In [1]: import numpy as np

In [2]: np.set_printoptions(suppress=True, linewidth=200)

In [3]: K = np.load("test0.npy")

In [4]: print(K)
[[2 2 0 0]
 [1 0 2 4]
 [0 2 2 4]
 [0 1 0 0]
 [2 2 2 4]]

In [5]: B = K[0, 0] * K[1:] - np.outer(K[1:, 0], K[0])

In [6]: print(B)
[[ 0 -2  4  8]
 [ 0  4  4  8]
 [ 0  2  0  0]
 [ 0  0  4  8]]

In [7]: print(np.linalg.matrix_rank(B), np.linalg.matrix_rank(K))
2 3

In [8]: print(np.round(np.linalg.norm(K, 2) / np.linalg.norm(K), 2))
0.92

In [9]: print(np.linalg.matrix_rank(K, rtol=0.1))
3

In [10]: rk = np.linalg.matrix_rank(K)

In [11]: print(rk)
3

In [12]: N = np.linalg.svd(K)[2][rk:].T

In [13]: print(np.linalg.matrix_rank(K.T @ K), np.linalg.matrix_rank(K @ K.T))
3 3

In [14]: print([int(np.linalg.matrix_rank(K[:i])) for i in range(1, len(K) + 1)])
[1, 2, 3, 3, 3]

In [15]: print(np.round(N[:, 0] / N[np.abs(N[:, 0]).round(6).argmax(), 0], 2) + 0)
[ 0.   0.   1.  -0.5]

In [16]: print(np.round(N @ N.T, 2) + 0)
[[ 0.   0.   0.   0. ]
 [ 0.   0.   0.   0. ]
 [ 0.   0.   0.8 -0.4]
 [ 0.   0.  -0.4  0.2]]

In [17]: print([int(np.linalg.matrix_rank(np.delete(K, i, axis=0))) for i in range(5)])
[3, 3, 3, 3, 3]

In [18]: print(np.round(K @ N, 2) + 0)
[[0.]
 [0.]
 [0.]
 [0.]
 [0.]]

In [19]: print(np.allclose(K @ N, 0))
True

In [20]: W = np.array([[2, 3, 2, 0, 4, 5],
    ...:     [1, 3, 3, 1, 0, 2],
    ...:     [3, 5, 1, 3, 4, 3],
    ...:     [1, 1, 1, 1, 0, 1]])

In [21]: b = np.array([4, 1, -5, -5, 2, 3])

In [22]: hid = np.maximum(K @ W + b, 0)

In [23]: print((hid > 0).mean(axis=0))
[1.  1.  0.8 0.6 1.  1. ]

In [24]: print((hid > 0).astype(int))
[[1 1 1 0 1 1]
 [1 1 1 1 1 1]
 [1 1 1 1 1 1]
 [1 1 0 0 1 1]
 [1 1 1 1 1 1]]

In [25]: basis = np.array([[1, 3], [0, 1], [1, 3], [3, 0], [0, 3], [0, 0]])

In [26]: print(hid @ basis)
[[ 15  88]
 [ 34 117]
 [ 44 120]
 [  5  25]
 [ 52 174]]

In [27]: print((hid @ basis).round(6).argmax(axis=1))
[1 1 1 1 1]

In [28]: mat = np.array([[0, 0, 0, 1, 1],
    ...:     [0, 0, 0, 0, 1],
    ...:     [0, 0, 0, 0, 1],
    ...:     [1, 0, 0, 0, 1],
    ...:     [1, 1, 1, 1, 0]])

In [29]: Uu, sigma, Vt = np.linalg.svd(mat)

In [30]: print(sigma.round(2) + 0)
[2.34 1.81 1.   0.47 0.  ]

In [31]: print(np.argmax(sigma[:-1] / (sigma[1:] + 1e-6)) + 1)
4

In [32]: B = Uu[:, :4] @ np.diag(sigma[:4]) @ Vt[:4]

In [33]: print(np.round(np.linalg.norm(mat - B) / np.linalg.norm(mat), 2))
0.0

In [34]: print(B.round(2) + 0)
[[0. 0. 0. 1. 1.]
 [0. 0. 0. 0. 1.]
 [0. 0. 0. 0. 1.]
 [1. 0. 0. 0. 1.]
 [1. 1. 1. 1. 0.]]

In [35]: B = np.array([[4, -5, -1, -1], [1, -2, -4, 3], [-3, 2, 4, -4], [2, 1, -2, 1]])

In [36]: B[-1] = B[0]

In [37]: arr = B + 0.1 * np.eye(4)

In [38]: print(arr)
[[ 4.1 -5.  -1.  -1. ]
 [ 1.  -1.9 -4.   3. ]
 [-3.   2.   4.1 -4. ]
 [ 4.  -5.  -1.  -0.9]]

In [39]: print(round(np.log10(np.linalg.cond(arr))))
2

In [40]: print([round(float(x), 2) for x in np.linalg.svd(arr, compute_uv=False)[:3]])
[10.89, 6.48, 1.18]

In [41]: print(np.round(np.abs(np.linalg.svd(arr)[2][-1]), 2))
[0.29 0.46 0.59 0.59]
